In [1]: import numpy as np

In [2]: np.set_printoptions(precision=2, suppress=True, linewidth=140)

In [3]: M = np.maximum(np.array([[-4, -1],
   ...:     [1, -3],
   ...:     [0, -3],
   ...:     [3, -3],
   ...:     [-2, 4],
   ...:     [5, 0],
   ...:     [3, -4],
   ...:     [-5, -4],
   ...:     [0, -4],
   ...:     [-5, 5],
   ...:     [2, 5],
   ...:     [-2, 4],
   ...:     [0, -1],
   ...:     [2, 5],
   ...:     [0, 2],
   ...:     [0, 3],
   ...:     [-3, -5],
   ...:     [-4, 5],
   ...:     [-3, 4],
   ...:     [-2, -5],
   ...:     [4, 4],
   ...:     [2, -3],
   ...:     [-5, 4],
   ...:     [-1, -4],
   ...:     [5, 3],
   ...:     [5, 5],
   ...:     [3, 5],
   ...:     [4, -3],
   ...:     [5, 1],
   ...:     [1, -2],
   ...:     [-5, 4],
   ...:     [-4, 0],
   ...:     [-2, -1],
   ...:     [2, -5],
   ...:     [-4, -1],
   ...:     [3, -4],
   ...:     [-2, -2],
   ...:     [1, -4],
   ...:     [1, -3],
   ...:     [-3, 2],
   ...:     [-2, 5],
   ...:     [-1, 0],
   ...:     [-4, -4]]) @ np.array([[3, 0, 3, 0], [3, 0, 0, 2]]) + np.array([-1, 1, 2, 0]), 0)

In [4]: M
Out[4]: 
array([[ 0,  1,  0,  0],
       [ 0,  1,  5,  0],
       [ 0,  1,  2,  0],
       [ 0,  1, 11,  0],
       [ 5,  1,  0,  8],
       [14,  1, 17,  0],
       [ 0,  1, 11,  0],
       [ 0,  1,  0,  0],
       [ 0,  1,  2,  0],
       [ 0,  1,  0, 10],
       [20,  1,  8, 10],
       [ 5,  1,  0,  8],
       [ 0,  1,  2,  0],
       [20,  1,  8, 10],
       [ 5,  1,  2,  4],
       [ 8,  1,  2,  6],
       [ 0,  1,  0,  0],
       [ 2,  1,  0, 10],
       [ 2,  1,  0,  8],
       [ 0,  1,  0,  0],
       [23,  1, 14,  8],
       [ 0,  1,  8,  0],
       [ 0,  1,  0,  8],
       [ 0,  1,  0,  0],
       [23,  1, 17,  6],
       [29,  1, 17, 10],
       [23,  1, 11, 10],
       [ 2,  1, 14,  0],
       [17,  1, 17,  2],
       [ 0,  1,  5,  0],
       [ 0,  1,  0,  8],
       [ 0,  1,  0,  0],
       [ 0,  1,  0,  0],
       [ 0,  1,  8,  0],
       [ 0,  1,  0,  0],
       [ 0,  1, 11,  0],
       [ 0,  1,  0,  0],
       [ 0,  1,  5,  0],
       [ 0,  1,  5,  0],
       [ 0,  1,  0,  4],
       [ 8,  1,  0, 10],
       [ 0,  1,  0,  0],
       [ 0,  1,  0,  0]])

In [5]: rng = np.random.default_rng(64293)

In [6]: B = M + rng.integers(-2, 3, (43, 3)) @ rng.integers(-2, 3, (3, 4))

In [7]: B
Out[7]: 
array([[ 0,  3,  4, -2],
       [ 0,  3,  7, -2],
       [ 0,  7, 10, -6],
       [-8,  3,  7,  2],
       [ 9, -2, -1,  9],
       [10,  3, 15,  0],
       [-8,  7, 11, -2],
       [ 2,  3,  4, -3],
       [ 4, -1,  3,  0],
       [-4,  2, -2, 11],
       [22,  1, 10,  9],
       [ 1,  6,  3,  5],
       [ 4, -2,  2,  1],
       [14,  4,  7, 10],
       [ 5, -5, -6, 10],
       [ 6, -2, -4, 10],
       [-2,  1, -3,  1],
       [-2,  5,  1,  8],
       [-4,  3, -3,  9],
       [-4,  1, -3,  2],
       [25, -4,  9, 12],
       [ 4,  0, 10, -1],
       [-2, -1, -5, 11],
       [-6,  3, -2,  1],
       [19,  3, 17,  6],
       [27,  1, 15, 11],
       [23,  0,  9, 11],
       [ 6, -2, 13,  1],
       [15,  2, 16,  2],
       [ 8, -5,  5,  2],
       [ 2, -1,  0,  9],
       [ 6, -4, -1,  2],
       [ 6, -4, -1,  2],
       [-6,  7, 10, -3],
       [ 2, -3, -4,  3],
       [ 0,  3, 13, -2],
       [-8,  4, -3,  1],
       [ 2, -3,  1,  3],
       [ 4,  0,  7, -1],
       [ 2, -1, -2,  5],
       [ 6,  2, -1, 10],
       [ 6, -2,  1,  0],
       [-2, -3, -7,  5]])

In [8]: np.round(np.linalg.svd(B - M, compute_uv=False), 2) + 0
Out[8]: array([33.41, 27.96,  2.64,  0.  ])

In [9]: np.linalg.matrix_rank(B - M, tol=1e-8)
Out[9]: np.int64(3)

In [10]: np.abs(B - M).sum(axis=1)
Out[10]: 
array([ 8,  6, 20, 16,  9,  8, 16, 11,  7,  8,  5, 15,  8, 10, 20, 15,  6, 11, 12,  9, 16,  8, 12, 11,  6,  5,  4,  9,  4, 16,  5, 14, 14,
       17, 13,  6, 15, 13,  8,  7,  4, 10, 18])
